$ python3 -q
>>> import numpy as np
>>> from numpy import linalg as LA
>>> np.set_printoptions(precision=2, suppress=True, linewidth=200)
>>> tidy = lambda a: np.round(a, 2) + 0
>>> arr = np.load("w.npy")
>>> tidy(arr)
array([[ -3.44, -17.51,   9.7 , -15.39],
       [ -3.43, -17.39,   9.67, -15.28],
       [ -3.32, -15.71,   9.2 , -13.9 ],
       [ -1.4 ,  -2.07,   2.11,  -2.22],
       [ -1.27,  -1.8 ,   1.76,  -1.95],
       [ -1.1 ,  -1.52,   1.35,  -1.66],
       [  0.72,   2.31,   0.69,   2.13],
       [  1.05,   4.23,   1.54,   3.81],
       [  1.78,  11.01,   4.65,   9.52],
       [  3.08,  36.21,  15.48,  30.2 ],
       [  3.54,  50.62,  21.27,  41.91]])
>>> # looks like rank 3
>>> def softmax(z):
...     e = np.exp(z - z.max(axis=-1, keepdims=True))
...     return e / e.sum(axis=-1, keepdims=True)
... 
>>> tidy(softmax(arr[7]))
array([0.02, 0.57, 0.04, 0.37])
>>> tidy(softmax(arr[7] + -3))
array([0.02, 0.57, 0.04, 0.37])
>>> tidy(softmax(10 * arr[7]))
array([0.  , 0.99, 0.  , 0.01])
>>> S = arr @ arr.T / np.sqrt(4)
>>> softmax(S).round(6).argmax(axis=1)
array([ 0,  0,  0,  0,  0,  0, 10, 10, 10, 10, 10])
>>> tidy(softmax(S + np.triu(np.full(S.shape, -np.inf), 1)))
array([[1.  , 0.  , 0.  , 0.  , 0.  , 0.  , 0.  , 0.  , 0.  , 0.  , 0.  ],
       [0.88, 0.12, 0.  , 0.  , 0.  , 0.  , 0.  , 0.  , 0.  , 0.  , 0.  ],
       [0.86, 0.14, 0.  , 0.  , 0.  , 0.  , 0.  , 0.  , 0.  , 0.  , 0.  ],
       [0.57, 0.43, 0.01, 0.  , 0.  , 0.  , 0.  , 0.  , 0.  , 0.  , 0.  ],
       [0.55, 0.43, 0.02, 0.  , 0.  , 0.  , 0.  , 0.  , 0.  , 0.  , 0.  ],
       [0.54, 0.44, 0.03, 0.  , 0.  , 0.  , 0.  , 0.  , 0.  , 0.  , 0.  ],
       [0.  , 0.  , 0.  , 0.  , 0.  , 0.  , 1.  , 0.  , 0.  , 0.  , 0.  ],
       [0.  , 0.  , 0.  , 0.  , 0.  , 0.  , 0.  , 1.  , 0.  , 0.  , 0.  ],
       [0.  , 0.  , 0.  , 0.  , 0.  , 0.  , 0.  , 0.  , 1.  , 0.  , 0.  ],
       [0.  , 0.  , 0.  , 0.  , 0.  , 0.  , 0.  , 0.  , 0.  , 1.  , 0.  ],
       [0.  , 0.  , 0.  , 0.  , 0.  , 0.  , 0.  , 0.  , 0.  , 0.  , 1.  ]])
